$ python -q
>>> import numpy as np
>>> from numpy import linalg as LA
>>> np.set_printoptions(precision=2, suppress=True, linewidth=120)
>>> rd = lambda a: np.round(a, 2) + 0
>>> rng = np.random.default_rng(952549)
>>> arr = np.array([[-1, 1, 0, 2, -1, -2, 1, 0, 2, -2, 2],
...     [-2, 0, 1, 1, 2, 2, 0, 2, -2, 2, 0],
...     [1, -1, 2, -2, 1, 2, -2, 1, 1, 0, -2],
...     [0, -2, 0, -1, 1, 1, 0, 0, 2, -1, -2],
...     [0, -2, -2, 1, 1, -1, -1, 2, -2, 2, 2]]) * (rng.random((5, 11)) < 0.3)
>>> arr
array([[ 0,  0,  0,  0, -1,  0,  0,  0,  0, -2,  0],
       [ 0,  0,  0,  0,  2,  2,  0,  2, -2,  2,  0],
       [ 0,  0,  0,  0,  1,  0, -2,  0,  0,  0, -2],
       [ 0,  0,  0, -1,  1,  0,  0,  0,  0,  0,  0],
       [ 0,  0,  0,  0,  0,  0,  0,  2,  0,  2,  0]])
>>> out = arr / np.sqrt((arr ** 2).mean(axis=1, keepdims=True))
>>> rd(out[1])
array([ 0.  ,  0.  ,  0.  ,  0.  ,  1.48,  1.48,  0.  ,  1.48, -1.48,  1.48,  0.  ])
>>> rd(arr - arr.mean(axis=1, keepdims=True))
array([[ 0.27,  0.27,  0.27,  0.27, -0.73,  0.27,  0.27,  0.27,  0.27, -1.73,  0.27],
       [-0.55, -0.55, -0.55, -0.55,  1.45,  1.45, -0.55,  1.45, -2.55,  1.45, -0.55],
       [ 0.27,  0.27,  0.27,  0.27,  1.27,  0.27, -1.73,  0.27,  0.27,  0.27, -1.73],
       [ 0.  ,  0.  ,  0.  , -1.  ,  1.  ,  0.  ,  0.  ,  0.  ,  0.  ,  0.  ,  0.  ],
       [-0.36, -0.36, -0.36, -0.36, -0.36, -0.36, -0.36,  1.64, -0.36,  1.64, -0.36]])
>>> data = np.load("case8.npy")
>>> data
array([[ -5,   6,   7,   8,  -5,   4],
       [ -5,   4,  -8,   0,  -3,  -3],
       [  5,  -4,   1,   0,  -1,  -5],
       [-30,  26, -33,   8, -20, -11]])
>>> out = data / LA.norm(data, axis=1, keepdims=True)
>>> C2 = out @ out.T
>>> (np.abs(C2) > 0.9).astype(int)
array([[1, 0, 0, 0],
       [0, 1, 0, 1],
       [0, 0, 1, 0],
       [0, 1, 0, 1]])
>>> rd(C2[2])
array([-0.47, -0.34,  1.  , -0.45])
>>> np.argwhere(np.triu(np.abs(C2) > 0.95, 1))
array([[1, 3]])
>>> rd(np.degrees(np.arccos(np.clip(C2[2, 0], -1, 1))))
np.float64(118.13)
